$ python -q
>>> import numpy as np
>>> from numpy import linalg as LA
>>> np.set_printoptions(precision=4, suppress=True, linewidth=160, sign=" ")
>>> A = np.load("test11.npy")
>>> print(A)
[[ 0  0  2  2]
 [ 0  0  0  4]
 [ 1  1 -1 -1]
 [ 0  2  0 -2]]
>>> left, sv = LA.svd(A)
Traceback (most recent call last):
  File "<python-input-5>", line 1, in <module>
    left, sv = LA.svd(A)
    ^^^^^^^^
ValueError: too many values to unpack (expected 2)
>>> left, sv, VT = LA.svd(A, full_matrices=False)
>>> print(left.shape, sv.shape, VT.shape)
(4, 4) (4,) (4, 4)
>>> print(np.abs(VT[0]))
[ 0.0528  0.2236  0.2236  0.9472]
>>> print(np.abs(left[:, 0]).round(6).argmax())
1
>>> print(np.allclose(left * sv @ VT, A))
True
>>> O, vecs = LA.qr(A[:, :1])[0], LA.qr(A[:, 1:])[0]
>>> sv = LA.svd(O.T @ vecs, compute_uv=False)
>>> print((sv > 0.9).sum())
0
>>> m1 = np.loadtxt("arr.csv", delimiter=",")
>>> print(m1)
[[-0.0911 -0.4164 -0.5762 -0.1598]
 [-1.7536 -0.0435 -0.7804 -0.7369]
 [ 5.8492  1.3951  5.2601  3.865 ]
 [ 0.327  -0.6559  0.1469  0.8027]
 [ 5.7869  2.9748  6.2919  3.3171]
 [ 0.9299 -0.7861  0.2368  1.0229]
 [ 2.861   5.164   5.0556 -0.1084]
 [ 1.9894 -0.3096  1.1532  1.4628]
 [-0.4785  0.6413 -0.4872 -1.1286]
 [ 0.0029 -0.1219 -0.3207 -0.1988]
 [ 4.501   1.7752  4.4189  2.6437]
 [ 2.9872  3.9989  4.3099  0.311 ]
 [ 0.0781  0.3252 -0.4458 -0.771 ]
 [ 3.7015  3.441   4.3448  0.9037]
 [ 0.4487  0.6101  0.6393  0.0292]
 [-1.5216 -1.3457 -2.1028 -0.7571]
 [-5.1652 -4.7002 -6.8564 -2.1563]
 [ 7.0277  2.4469  6.7691  4.3223]
 [ 3.8405  0.01    2.7885  2.7786]
 [-0.7516 -2.2785 -1.2734  1.0051]
 [ 4.6566 -1.2423  2.9321  4.1744]
 [-1.7981 -1.0583 -2.545  -1.4867]
 [ 3.2291  4.0492  4.8785  0.8293]
 [ 5.4045  5.1469  6.9048  1.7579]
 [ 6.7293  3.1618  6.9152  3.7534]
 [ 2.8951 -0.1015  2.2876  2.389 ]
 [ 2.8236  0.7963  3.065   2.2688]
 [ 0.6913 -0.5077  0.5018  1.0096]
 [ 0.7255 -1.685  -0.5977  1.0873]
 [ 1.9951 -1.2006  0.6853  1.886 ]
 [ 1.4104  1.2339  1.5919  0.358 ]
 [ 4.8255  1.4153  4.322   2.9067]
 [ 2.4778  2.3174  3.1312  0.8138]
 [ 0.7141  0.002   0.4343  0.4323]
 [-1.9157 -2.0608 -2.8469 -0.7861]
 [ 2.5213  0.9493  2.2329  1.2836]
 [ 2.3722  2.5671  2.9918  0.4247]
 [ 3.6518  3.9432  5.1706  1.2274]
 [ 3.7552  1.0011  2.9309  1.9298]
 [-1.2753  0.1027 -1.0911 -1.1938]
 [ 2.3026 -0.6445  1.4613  2.1058]
 [ 2.5954  1.4109  2.0464  0.6356]
 [-1.0091 -1.3637 -1.7048 -0.3411]
 [ 3.2251  2.2659  3.525   1.2591]
 [ 5.7223  4.1463  6.7005  2.5542]
 [ 3.3983  0.3993  2.6807  2.2814]
 [ 1.0184 -0.1987  0.2574  0.4561]
 [ 2.909   1.8185  3.2893  1.4708]
 [ 1.6444  1.9816  2.0174  0.0358]
 [ 1.818  -0.5529  0.8177  1.3706]]
>>> rng = np.random.default_rng(778)
>>> Y = m1 + rng.integers(-2, 3, (50, 3)) @ rng.integers(-2, 3, (3, 4))
>>> print(Y)
[[-1.0911 -0.4164 -4.5762 -4.1598]
 [ 0.2464  0.9565  3.2196  4.2631]
 [ 5.8492  0.3951  0.2601  0.865 ]
 [ 1.327   1.3441  8.1469  6.8027]
 [ 7.7869  1.9748  6.2919  6.3171]
 [-0.0701 -2.7861 -4.7632 -2.9771]
 [ 1.861   4.164  -0.9444 -5.1084]
 [ 2.9894 -1.3096  0.1532  2.4628]
 [-3.4785  0.6413  2.5128 -3.1286]
 [-2.9971 -2.1219 -1.3207 -4.1988]
 [ 0.501  -0.2248  2.4189 -3.3563]
 [ 1.9872  3.9989  0.3099 -3.689 ]
 [ 0.0781  1.3252  4.5542  2.229 ]
 [ 3.7015  3.441   1.3448 -1.0963]
 [-1.5513  1.6101  6.6393  1.0292]
 [-2.5216  0.6543  6.8972  3.2429]
 [-8.1652 -6.7002 -7.8564 -6.1563]
 [ 6.0277  0.4469  4.7691  2.3223]
 [ 0.8405 -0.99    3.7885 -0.2214]
 [-1.7516 -4.2785 -9.2734 -4.9949]
 [ 2.6566  0.7577  7.9321  4.1744]
 [-0.7981  0.9417 -0.545   0.5133]
 [ 5.2291  6.0492  4.8785  2.8293]
 [ 3.4045  6.1469  9.9048  0.7579]
 [ 7.7293  3.1618  4.9152  3.7534]
 [ 3.8951  1.8985  1.2876  2.389 ]
 [ 1.8236  0.7963 -0.935  -1.7312]
 [-0.3087 -0.5077  5.5018  3.0096]
 [ 1.7255  0.315   7.4023  7.0873]
 [ 2.9951 -2.2006 -3.3147  0.886 ]
 [ 2.4104  2.2339  1.5919  1.358 ]
 [ 5.8255  2.4153  1.322   1.9067]
 [ 1.4778  2.3174  5.1312  0.8138]
 [-1.2859 -0.998   2.4343 -0.5677]
 [-3.9157 -4.0608 -2.8469 -2.7861]
 [ 2.5213 -0.0507  6.2329  4.2836]
 [ 4.3722  0.5671 -5.0082 -1.5753]
 [ 4.6518  3.9432  3.1706  1.2274]
 [ 3.7552  2.0011  1.9309  0.9298]
 [-0.2753 -0.8973 -2.0911 -0.1938]
 [ 4.3026 -2.6445 -6.5387  0.1058]
 [ 0.5954  2.4109  8.0464  1.6356]
 [ 1.9909 -0.3637  0.2952  4.6589]
 [ 2.2251  4.2659  9.525   3.2591]
 [ 7.7223  4.1463  5.7005  4.5542]
 [ 0.3983 -1.6007  1.6807 -1.7186]
 [ 1.0184 -0.1987  6.2574  4.4561]
 [ 4.909   3.8185  6.2893  5.4708]
 [ 1.6444  0.9816 -5.9826 -4.9642]
 [-0.182  -2.5529 -2.1823 -2.6294]]
>>> print(LA.matrix_rank(Y - m1, tol=1e-8))
3
>>> X = np.array([[0, 0, 0, 0, 0, 0],
...     [0, 0, 0, 0, 0, 0],
...     [0, 0, 0, 0, 0, 0],
...     [0, 0, 0, -9, 9, -15],
...     [0, 0, 0, -3, -12, 6],
...     [0, 0, 0, 3, -12, -3]])
>>> X.inv()
Traceback (most recent call last):
  File "<python-input-21>", line 1, in <module>
    X.inv()
    ^^^^^
AttributeError: 'numpy.ndarray' object has no attribute 'inv'
>>> print(np.sort(np.abs(LA.eigvals(X))))
[  0.       0.       0.      11.5102  13.0859  13.0859]
>>> print(np.trace(X))
-24
>>> x0 = np.array([6, 4, 5, 4, -4, -2])
>>> print(np.einsum("ij,j->i", X, x0))
[  0   0   0 -42  24  66]
>>> print((X @ x0).argmax())
5
>>> print(X * x0)
[[  0   0   0   0   0   0]
 [  0   0   0   0   0   0]
 [  0   0   0   0   0   0]
 [  0   0   0 -36 -36  30]
 [  0   0   0 -12  48 -12]
 [  0   0   0  12  48   6]]
>>> left, sv, VT = LA.svd(X)
>>> vecs = VT[:(sv > 1e-8).sum()]
>>> x0 = X[3] + -1 * X[4] + rng.integers(2) * np.eye(6)[4]
>>> print(x0)
[  0.   0.   0.  -6.  22. -21.]
>>> print(LA.matrix_rank(np.vstack([X, x0])))
3
>>> print(np.round(vecs.T @ vecs, 4) + 0)
[[ 0.  0.  0.  0.  0.  0.]
 [ 0.  0.  0.  0.  0.  0.]
 [ 0.  0.  0.  0.  0.  0.]
 [ 0.  0.  0.  1.  0.  0.]
 [ 0.  0.  0.  0.  1.  0.]
 [ 0.  0.  0.  0.  0.  1.]]
>>> print(np.allclose(vecs.T @ vecs @ x0, x0))
True
>>> print(np.diag(vecs.T @ vecs))
[ 0.  0.  0.  1.  1.  1.]
>>> ang = np.radians(72)
>>> r_ = np.eye(6)
>>> r_[5, 5] = r_[1, 1] = np.cos(ang)
>>> r_[5, 1], r_[1, 5] = -np.sin(ang), np.sin(ang)
>>> print(r_)
[[ 1.      0.      0.      0.      0.      0.    ]
 [ 0.      0.309   0.      0.      0.      0.9511]
 [ 0.      0.      1.      0.      0.      0.    ]
 [ 0.      0.      0.      1.      0.      0.    ]
 [ 0.      0.      0.      0.      1.      0.    ]
 [ 0.     -0.9511  0.      0.      0.      0.309 ]]
>>> Y = X @ r_.T
>>> print(np.allclose(LA.norm(X, axis=1), LA.norm(Y, axis=1)))
True
>>> print(Y)
[[  0.       0.       0.       0.       0.       0.    ]
 [  0.       0.       0.       0.       0.       0.    ]
 [  0.       0.       0.       0.       0.       0.    ]
 [  0.     -14.2658   0.      -9.       9.      -4.6353]
 [  0.       5.7063   0.      -3.     -12.       1.8541]
 [  0.      -2.8532   0.       3.     -12.      -0.9271]]
>>> print(np.abs(Y - X).max(axis=0))
[  0.      14.2658   0.       0.       0.      10.3647]
>>> F = np.load("x.npy")
>>> print(F)
[[ 1 -1  1 -1 -1  1 -1  1]
 [ 1 -1 -1  1  1 -1 -1  1]
 [ 1  1  1  1 -1 -1 -1 -1]
 [ 1 -1 -1  1 -1  1  1 -1]
 [ 1  1 -1 -1  1  1 -1 -1]
 [ 1  1  1  1  1  1  1  1]
 [ 1  1 -1 -1 -1 -1  1  1]
 [ 1 -1  1 -1  1 -1  1 -1]]
>>> O, r_ = LA.qr(F)
>>> print(O.shape, r_.shape)
(8, 8) (8, 8)
>>> print(O @ r_)
[[ 1. -1.  1. -1. -1.  1. -1.  1.]
 [ 1. -1. -1.  1.  1. -1. -1.  1.]
 [ 1.  1.  1.  1. -1. -1. -1. -1.]
 [ 1. -1. -1.  1. -1.  1.  1. -1.]
 [ 1.  1. -1. -1.  1.  1. -1. -1.]
 [ 1.  1.  1.  1.  1.  1.  1.  1.]
 [ 1.  1. -1. -1. -1. -1.  1.  1.]
 [ 1. -1.  1. -1.  1. -1.  1. -1.]]
>>> M = np.loadtxt("layer12.csv", delimiter=",")
>>> print(M)
[[  3.   0.   1.   3.   1.   3.   0.   3.   2.   0.   0.   0.   2.   0.]
 [  0. -10.   1.   3.   0.   3.   2.   2.   3.   3.   0.   0.   3.   1.]
 [  0.   0.   0.   2.   2.   3.   2.   1.   2.   3.   2.   2.   1.   2.]
 [  1.   2.   0.  18.   0.   1.   3.   2.   1.   1.   3.   0.   3.   3.]
 [  3.   1.   0.   2.  -5.   1.   3.   3.   0.   2.   0.   0.   2.   0.]
 [  1.   0.   1.   2.   1. -20.   2.   3.   2.   1.   1.   3.   0.   3.]
 [  1.   0.   3.   3.   0.   0. -10.   3.   0.   3.   2.   1.   0.   3.]
 [  2.   0.   3.   2.   3.   3.   2. -17.   3.   2.   1.   2.   3.   3.]
 [  2.   1.   2.   3.   0.   3.   0.   1. -23.   3.   3.   1.   2.   1.]
 [  3.   1.   2.   3.   1.   1.   1.   0.   2.  16.   2.   1.   3.   2.]
 [  0.   1.   2.   1.   0.   2.   3.   3.   1.   1.  -4.   1.   3.   1.]
 [  2.   0.   2.   3.   2.   2.   3.   2.   2.   3.   0.   2.   0.   1.]
 [  2.   0.   1.   0.   0.   1.   1.   3.   3.   3.   3.   0.  11.   1.]
 [  2.   0.   2.   2.   1.   3.   2.   2.   3.   0.   1.   2.   3.   2.]]
>>> r0 = np.array([2, 0])
>>> print(np.convolve(M[7], r0))
[  4.   0.   6.   4.   6.   6.   4. -34.   6.   4.   2.   4.   6.   6.   0.]
>>> Y = np.array([[-2, -2, -1],
...     [2, 0, 2],
...     [-1, 2, 0],
...     [0, 0, -2],
...     [2, 2, 0],
...     [-1, 0, 1],
...     [2, 1, 2],
...     [-1, 1, 0],
...     [0, -2, -1],
...     [-1, 0, 2],
...     [1, -1, -1],
...     [1, 2, 0],
...     [2, 0, 2],
...     [0, -1, 0]])
>>> print(np.einsum("ik,kj->ji", M, Y))
[[ -7. -19.   7.  13. -10.  23. -28.  24.  -3. -10.   3.  -1.  15.   4.]
 [ -3.  -1.   3.  -5. -10.   5.  -6. -13.  45.  -5.  13.   8.  -8.   1.]
 [ -4. -10.   7. -22.  10. -22. -23.   7.  27.  30.  19.   4.  23.   3.]]
>>> print(LA.matrix_rank(M @ Y))
3
>>> x0 = np.array([-4, -4, -5, -4, 4, -3, -4, 3, -1, 5, 5, -2, 0, 1])
>>> a = np.maximum(M @ x0, 0)
>>> print(np.maximum(M @ (3 * x0), 0))
[   0.   75.   21.    0.    0.  159.  132.    0.   36.  141.    0.    0.   51.    0.]
>>> print(np.flatnonzero(a > 1e-9))
[  1   2   5   6   8   9  12]
>>> Y = M / LA.norm(M, axis=1, keepdims=True)
>>> cov = Y @ Y.T
>>> print(cov[11].round(4) + 0)
[ 0.6896  0.4615  0.8294  0.5473  0.4112  0.      0.0761  0.1331 -0.0499  0.6285  0.6018  1.      0.3433  0.7788]
>>> print((cov - 2 * np.eye(14)).round(6).argmax(axis=1))
[ 13  13  11   0  10   3   9   2   4   2  13   2  13   0]
>>> print(np.round(np.degrees(np.arccos(np.clip(cov[11, 7], -1, 1))), 4))
82.3525
>>> r0 = np.array([-4, 1, -3, -3, -3, 1, -2, 3, 5, 4, 2, -5, -4, 5])
>>> Y = M + np.outer(r0, np.eye(14)[0])
>>> print(LA.matrix_rank(Y - M))
1
>>> E = np.array([[0.1, -0.3, 0.4, -0.8, 0.5, -0.4],
...     [-1.3, -0.7, -0.8, 0.7, 0.4, -0.5],
...     [0.2, 0.1, -2.4, -0.5, -1.6, 0.6],
...     [-1.5, -0.2, -0.8, 0.3, 0.8, -1.0],
...     [-1.0, -0.7, 0.0, 0.2, -0.7, -0.3],
...     [-1.0, 0.7, -0.7, -0.8, -1.1, 0.1],
...     [0.2, 0.1, 0.2, 0.8, 0.3, -0.3],
...     [-2.8, -0.4, -0.6, 0.8, -0.2, -1.3],
...     [-0.2, 0.5, -0.2, -1.3, 1.3, 0.2],
...     [0.6, 0.3, -1.8, -1.7, 0.4, 1.1],
...     [-0.2, -0.7, -0.7, -0.5, 0.1, 0.8],
...     [1.4, -0.7, -0.3, 0.1, 1.3, -0.4],
...     [-0.8, 0.6, 1.0, 1.1, 0.1, 1.1]])
>>> E[11] = E[7] + 0.3 * rng.normal(size=6)
>>> print(E)
[[ 0.1    -0.3     0.4    -0.8     0.5    -0.4   ]
 [-1.3    -0.7    -0.8     0.7     0.4    -0.5   ]
 [ 0.2     0.1    -2.4    -0.5    -1.6     0.6   ]
 [-1.5    -0.2    -0.8     0.3     0.8    -1.    ]
 [-1.     -0.7     0.      0.2    -0.7    -0.3   ]
 [-1.      0.7    -0.7    -0.8    -1.1     0.1   ]
 [ 0.2     0.1     0.2     0.8     0.3    -0.3   ]
 [-2.8    -0.4    -0.6     0.8    -0.2    -1.3   ]
 [-0.2     0.5    -0.2    -1.3     1.3     0.2   ]
 [ 0.6     0.3    -1.8    -1.7     0.4     1.1   ]
 [-0.2    -0.7    -0.7    -0.5     0.1     0.8   ]
 [-2.5198 -0.8054 -0.4076  0.9043 -0.0586 -1.4689]
 [-0.8     0.6     1.      1.1     0.1     1.1   ]]
>>> x0 = np.array([-2, 0, 1, 3, 1, -2])
>>> rhs = E @ x0
>>> print(np.round(LA.solve(E.T @ E, E.T @ rhs), 4) + 0)
[-2.  0.  1.  3.  1. -2.]
>>> print(np.round(LA.pinv(E) @ E, 4) + 0)
[[ 1.  0.  0.  0.  0.  0.]
 [ 0.  1.  0.  0.  0.  0.]
 [ 0.  0.  1.  0.  0.  0.]
 [ 0.  0.  0.  1.  0.  0.]
 [ 0.  0.  0.  0.  1.  0.]
 [ 0.  0.  0.  0.  0.  1.]]
>>> rhs = rhs + 0.02 * rng.normal(size=13)
>>> print(rhs)
[-0.8901  5.283  -7.1074  5.9132  2.5213 -2.3677  3.1413  9.7503 -2.8077 -9.9178 -3.3053 10.2175  3.7862]
>>> c, *_ = LA.lstsq(E, rhs)
>>> print(c)
[-1.9926  0.0061  1.0055  2.9959  0.9919 -2.0119]
>>> print(np.round(E.T @ (rhs - E @ c), 4) + 0)
[ 0.  0.  0.  0.  0.  0.]
>>> basis = E[[8, 7]].astype(float)
>>> for _ in range(6):
...     idx = LA.norm(E[:, None] - basis, axis=-1).argmin(axis=1)
...     basis = np.array([E[idx == j].mean(axis=0) for j in range(2)])
... 
>>> print(idx)
[ 0  1  0  1  1  0  0  1  0  0  0  1  0]
>>> print(np.bincount(idx))
[ 8  5]
>>> cen = E - E.mean(axis=0)
>>> vecs = LA.svd(cen)[2][:2]
>>> Y = cen - cen @ vecs.T @ vecs
>>> print(round(LA.norm(Y) / LA.norm(cen), 4))
0.5164
>>> print(np.round(np.cov(cen @ vecs.T, rowvar=False), 4) + 0)
[[ 2.2369  0.    ]
 [ 0.      0.9703]]
>>> print(LA.norm(Y, axis=1).round(6).argmax())
12
>>> arr = np.triu(rng.random((13, 13)) < 0.2, 1).astype(int)
>>> arr = arr + arr.T
>>> print(arr)
[[ 0  0  1  0  0  0  1  0  0  0  0  0  1]
 [ 0  0  0  0  0  0  0  0  0  1  1  0  0]
 [ 1  0  0  0  1  0  0  1  0  0  0  0  0]
 [ 0  0  0  0  0  0  0  0  0  0  0  1  0]
 [ 0  0  1  0  0  0  0  1  0  0  0  0  0]
 [ 0  0  0  0  0  0  1  0  0  0  1  0  1]
 [ 1  0  0  0  0  1  0  1  0  1  0  1  0]
 [ 0  0  1  0  1  0  1  0  0  0  0  0  0]
 [ 0  0  0  0  0  0  0  0  0  0  0  1  0]
 [ 0  1  0  0  0  0  1  0  0  0  0  0  1]
 [ 0  1  0  0  0  1  0  0  0  0  0  0  0]
 [ 0  0  0  1  0  0  1  0  1  0  0  0  0]
 [ 1  0  0  0  0  1  0  0  0  1  0  0  0]]
>>> # columns 3 and 8 are equal
>>> O = A.astype(float).copy()
>>> for j in range(4):
...     O[:, j] -= O[:, :j] @ (O[:, :j].T @ O[:, j])
...     O[:, j] /= LA.norm(O[:, j])
... 
>>> print(O)
[[ 0.  0.  1.  0.]
 [ 0.  0.  0.  1.]
 [ 1.  0.  0.  0.]
 [ 0.  1.  0.  0.]]
